$ ipython --no-banner

In [1]: import numpy as np

In [2]: np.set_printoptions(precision=3, suppress=True, linewidth=100, floatmode="fixed")

In [3]: mat = np.load("sample18.npy")

In [4]: print(mat)
[[ 2  2  2  2  2  2  2  2  2  2  2  2]
 [ 2  4  4  4  4  4  4  4  4  4  4  4]
 [ 2  4  6  6  6  6  6  6  6  6  6  6]
 [ 2  4  6  8  8  8  8  8  8  8  8  8]
 [ 2  4  6  8 10 10 10 10 10 10 10 10]
 [ 2  4  6  8 10 12 12 12 12 12 12 12]
 [ 2  4  6  8 10 12 14 14 14 14 14 14]
 [ 2  4  6  8 10 12 14 16 16 16 16 16]
 [ 2  4  6  8 10 12 14 16 18 18 18 18]
 [ 2  4  6  8 10 12 14 16 18 20 20 20]
 [ 2  4  6  8 10 12 14 16 18 20 22 22]
 [ 2  4  6  8 10 12 14 16 18 20 22 24]]

In [5]: vals, evecs = np.linalg.eigh(mat)

In [6]: x = np.array([-8, -1, 0, -3, -6, 0, -2, 7, 8, -7, -4, -8])

In [7]: print(np.linalg.eigvalsh(mat[1:, 1:]))
[  0.510   0.542   0.601   0.698   0.857   1.124   1.605   2.583   5.013  13.964 126.504]

In [8]: print(evecs * np.maximum(vals, 0) @ evecs.T)
[[ 2.000  2.000  2.000  2.000  2.000  2.000  2.000  2.000  2.000  2.000  2.000  2.000]
 [ 2.000  4.000  4.000  4.000  4.000  4.000  4.000  4.000  4.000  4.000  4.000  4.000]
 [ 2.000  4.000  6.000  6.000  6.000  6.000  6.000  6.000  6.000  6.000  6.000  6.000]
 [ 2.000  4.000  6.000  8.000  8.000  8.000  8.000  8.000  8.000  8.000  8.000  8.000]
 [ 2.000  4.000  6.000  8.000 10.000 10.000 10.000 10.000 10.000 10.000 10.000 10.000]
 [ 2.000  4.000  6.000  8.000 10.000 12.000 12.000 12.000 12.000 12.000 12.000 12.000]
 [ 2.000  4.000  6.000  8.000 10.000 12.000 14.000 14.000 14.000 14.000 14.000 14.000]
 [ 2.000  4.000  6.000  8.000 10.000 12.000 14.000 16.000 16.000 16.000 16.000 16.000]
 [ 2.000  4.000  6.000  8.000 10.000 12.000 14.000 16.000 18.000 18.000 18.000 18.000]
 [ 2.000  4.000  6.000  8.000 10.000 12.000 14.000 16.000 18.000 20.000 20.000 20.000]
 [ 2.000  4.000  6.000  8.000 10.000 12.000 14.000 16.000 18.000 20.000 22.000 22.000]
 [ 2.000  4.000  6.000  8.000 10.000 12.000 14.000 16.000 18.000 20.000 22.000 24.000]]

In [9]: print(x @ mat @ x)
4408

In [10]: print(evecs * np.abs(vals) @ evecs.T)
[[ 2.000  2.000  2.000  2.000  2.000  2.000  2.000  2.000  2.000  2.000  2.000  2.000]
 [ 2.000  4.000  4.000  4.000  4.000  4.000  4.000  4.000  4.000  4.000  4.000  4.000]
 [ 2.000  4.000  6.000  6.000  6.000  6.000  6.000  6.000  6.000  6.000  6.000  6.000]
 [ 2.000  4.000  6.000  8.000  8.000  8.000  8.000  8.000  8.000  8.000  8.000  8.000]
 [ 2.000  4.000  6.000  8.000 10.000 10.000 10.000 10.000 10.000 10.000 10.000 10.000]
 [ 2.000  4.000  6.000  8.000 10.000 12.000 12.000 12.000 12.000 12.000 12.000 12.000]
 [ 2.000  4.000  6.000  8.000 10.000 12.000 14.000 14.000 14.000 14.000 14.000 14.000]
 [ 2.000  4.000  6.000  8.000 10.000 12.000 14.000 16.000 16.000 16.000 16.000 16.000]
 [ 2.000  4.000  6.000  8.000 10.000 12.000 14.000 16.000 18.000 18.000 18.000 18.000]
 [ 2.000  4.000  6.000  8.000 10.000 12.000 14.000 16.000 18.000 20.000 20.000 20.000]
 [ 2.000  4.000  6.000  8.000 10.000 12.000 14.000 16.000 18.000 20.000 22.000 22.000]
 [ 2.000  4.000  6.000  8.000 10.000 12.000 14.000 16.000 18.000 20.000 22.000 24.000]]
